$ ipython --no-banner

In [1]: import numpy as np

In [2]: np.set_printoptions(precision=4, suppress=True, linewidth=200, legacy="1.25")

In [3]: J = np.array([[-30, 1, 0, 0], [0, 12, 1, 2], [1, 2, -10, 1], [0, 2, 0, 2]])

In [4]: J
Out[4]: 
array([[-30,   1,   0,   0],
       [  0,  12,   1,   2],
       [  1,   2, -10,   1],
       [  0,   2,   0,   2]])

In [5]: w, V = np.linalg.eig(J)

In [6]: np.sort(np.linalg.eigvals(np.linalg.inv(J)))
Out[6]: array([-0.0991, -0.0333,  0.0801,  0.623 ])

In [7]: np.sort(np.linalg.eigvals(J.T))
Out[7]: array([-29.9988, -10.0866,   1.6053,  12.4802])

In [8]: round(np.prod(w), 4)
Out[8]: 6062.0

In [9]: print(w)
[-29.9988 -10.0866  12.4802   1.6053]

In [10]: np.count_nonzero(J)
Out[10]: 11

In [11]: print(np.round(np.linalg.norm(J), 4))
34.1174

In [12]: J.shape
Out[12]: (4, 4)

In [13]: np.abs(J).max()
Out[13]: 30

In [14]: blk = np.stack([J, 3 * J, J[::-1]])

In [15]: (blk @ J.T).shape
Out[15]: (3, 4, 4)

In [16]: print(blk.sum(axis=0))
[[-120    6    0    2]
 [   1   50   -6    9]
 [   4   20  -39    6]
 [ -30    9    0    8]]

In [17]: np.linalg.norm(blk, axis=(1, 2))
Out[17]: array([ 34.1174, 102.3523,  34.1174])

In [18]: other = np.array([[1, 3], [-3, -1]])

In [19]: cent = np.kron(other, J)

In [20]: print(cent)
[[-30   1   0   0 -90   3   0   0]
 [  0  12   1   2   0  36   3   6]
 [  1   2 -10   1   3   6 -30   3]
 [  0   2   0   2   0   6   0   6]
 [ 90  -3   0   0  30  -1   0   0]
 [  0 -36  -3  -6   0 -12  -1  -2]
 [ -3  -6  30  -3  -1  -2  10  -1]
 [  0  -6   0  -6   0  -2   0  -2]]

In [21]: np.linalg.matrix_rank(cent)
Out[21]: 8
